% ipython --no-banner

In [1]: import numpy as np

In [2]: import numpy.linalg as la

In [3]: np.set_printoptions(suppress=True, linewidth=120)

In [4]: def tidy(a):
   ...:     return np.round(a, 2) + 0
   ...: 

In [5]: m1 = np.load("block19.npy")

In [6]: m1
Out[6]: 
array([[  6,  -3,   6],
       [ 14,  -7,  14],
       [ 16,  -8,  16],
       [ 18,  -9,  18],
       [-14,   7, -14]])

In [7]: [round(float(x), 2) for x in la.svd(m1, compute_uv=False)[:3]]
Out[7]: [47.62, 0.0, 0.0]

In [8]: print(tidy(la.norm(m1, 2) / la.norm(m1)))
1.0

In [9]: la.matrix_rank(m1, rtol=0.1)
Out[9]: np.int64(1)

In [10]: np.argsort(-la.norm(m1, axis=0).round(6), kind="stable")[:3]
Out[10]: array([0, 2, 1])

In [11]: rk = la.matrix_rank(m1)

In [12]: rk
Out[12]: np.int64(1)

In [13]: null = la.svd(m1)[2][rk:].T

In [14]: tidy(m1 @ null)
Out[14]: 
array([[0., 0.],
       [0., 0.],
       [0., 0.],
       [0., 0.],
       [0., 0.]])

In [15]: np.allclose(m1 @ null, 0)
Out[15]: True

In [16]: null.shape
Out[16]: (3, 2)

In [17]: print(tidy(la.svd(m1, compute_uv=False)))
[47.62  0.    0.  ]

In [18]: m1[5]
---------------------------------------------------------------------------
IndexError                                Traceback (most recent call last)
Cell In[18], line 1
----> 1 m1[5]

IndexError: index 5 is out of bounds for axis 0 with size 5

In [19]: print(np.diff(m1, axis=0))
[[  8  -4   8]
 [  2  -1   2]
 [  2  -1   2]
 [-32  16 -32]]

In [20]: np.count_nonzero(m1)
Out[20]: np.int64(15)

In [21]: print(m1.sum(axis=0))
[ 40 -20  40]

In [22]: m1 - m1[0]
Out[22]: 
array([[  0,   0,   0],
       [  8,  -4,   8],
       [ 10,  -5,  10],
       [ 12,  -6,  12],
       [-20,  10, -20]])

In [23]: tidy(la.norm(m1))
Out[23]: np.float64(47.62)

In [24]: la.matrix_rank(m1)
Out[24]: np.int64(1)

In [25]: Uu, sv, Vt = la.svd(m1)

In [26]: np.argmax(sv[:-1] / (sv[1:] + 1e-6)) + 1
Out[26]: np.int64(1)

In [27]: other = Uu[:, :1] @ np.diag(sv[:1]) @ Vt[:1]

In [28]: tidy(other)
Out[28]: 
array([[  6.,  -3.,   6.],
       [ 14.,  -7.,  14.],
       [ 16.,  -8.,  16.],
       [ 18.,  -9.,  18.],
       [-14.,   7., -14.]])

In [29]: print(la.matrix_rank(other))
1

In [30]: print(tidy(la.norm(m1 - other, 2)), tidy(sv[1]))
0.0 0.0

In [31]: other = m1 / la.norm(m1, axis=1, keepdims=True)

In [32]: gram = other @ other.T

In [33]: tidy(gram)
Out[33]: 
array([[ 1.,  1.,  1.,  1., -1.],
       [ 1.,  1.,  1.,  1., -1.],
       [ 1.,  1.,  1.,  1., -1.],
       [ 1.,  1.,  1.,  1., -1.],
       [-1., -1., -1., -1.,  1.]])

In [34]: (gram - 2 * np.eye(5)).round(6).argmax(axis=1)
Out[34]: array([1, 0, 0, 0, 0])

In [35]: other = np.array([[0, 0, 2, 2, 1],
    ...:     [3, 3, 0, 3, 0],
    ...:     [1, 3, 1, 3, 0],
    ...:     [0, 2, 0, 2, 2],
    ...:     [2, 3, 0, 1, 3]])

In [36]: J = np.triu(other, 1)

In [37]: J
Out[37]: 
array([[0, 0, 2, 2, 1],
       [0, 0, 0, 3, 0],
       [0, 0, 0, 3, 0],
       [0, 0, 0, 0, 2],
       [0, 0, 0, 0, 0]])

In [38]: J @ J
Out[38]: 
array([[0, 0, 0, 6, 4],
       [0, 0, 0, 0, 6],
       [0, 0, 0, 0, 6],
       [0, 0, 0, 0, 0],
       [0, 0, 0, 0, 0]])

In [39]: tidy(np.sort(la.eigvals(J)))
Out[39]: array([0., 0., 0., 0., 0.])
